$ ipython --no-banner

In [1]: import numpy as np

In [2]: np.set_printoptions(precision=3, suppress=True, linewidth=120, floatmode="fixed")

In [3]: W0 = np.load("sample15.npy")

In [4]: W0
Out[4]: 
array([[0, 0, 0, 0, 0, 0],
       [0, 0, 0, 0, 0, 0],
       [0, 0, 0, 0, 3, 0],
       [0, 0, 0, 0, 0, 0]])

In [5]: np.linalg.lstsq(W0[:-1].T, W0[-1])[2]
Out[5]: np.int32(1)

In [6]: np.allclose(W0[:-1].T @ np.linalg.lstsq(W0[:-1].T, W0[-1])[0], W0[-1])
Out[6]: True

In [7]: round(np.trace(np.linalg.pinv(W0) @ W0), 3)
Out[7]: np.float64(1.0)

In [8]: data = np.load("block17.npy")

In [9]: data
Out[9]: 
array([[-0.300,  1.100, -0.700,  0.500, -0.100,  0.700, -1.600],
       [ 0.600,  0.600,  0.800, -1.000, -0.100,  0.400,  0.100],
       [-0.300, -1.100, -0.400,  1.600,  1.400, -0.200,  0.900],
       [ 2.100,  0.900, -1.700, -2.000,  1.100,  0.300, -0.700],
       [ 2.032, -1.088,  0.761, -0.011,  0.793,  0.293,  0.278],
       [ 2.000, -1.100,  0.900,  0.000,  0.700,  0.300,  0.300]])

In [10]: ang = np.radians(60)

In [11]: R = np.eye(7)

In [12]: R[2, 2] = R[6, 6] = np.cos(ang)

In [13]: R[2, 6], R[6, 2] = -np.sin(ang), np.sin(ang)

In [14]: R
Out[14]: 
array([[ 1.000,  0.000,  0.000,  0.000,  0.000,  0.000,  0.000],
       [ 0.000,  1.000,  0.000,  0.000,  0.000,  0.000,  0.000],
       [ 0.000,  0.000,  0.500,  0.000,  0.000,  0.000, -0.866],
       [ 0.000,  0.000,  0.000,  1.000,  0.000,  0.000,  0.000],
       [ 0.000,  0.000,  0.000,  0.000,  1.000,  0.000,  0.000],
       [ 0.000,  0.000,  0.000,  0.000,  0.000,  1.000,  0.000],
       [ 0.000,  0.000,  0.866,  0.000,  0.000,  0.000,  0.500]])

In [15]: A2 = data @ R.T

In [16]: np.round(np.linalg.det(R), 3), np.trace(R)
Out[16]: (np.float64(1.0), np.float64(6.0))
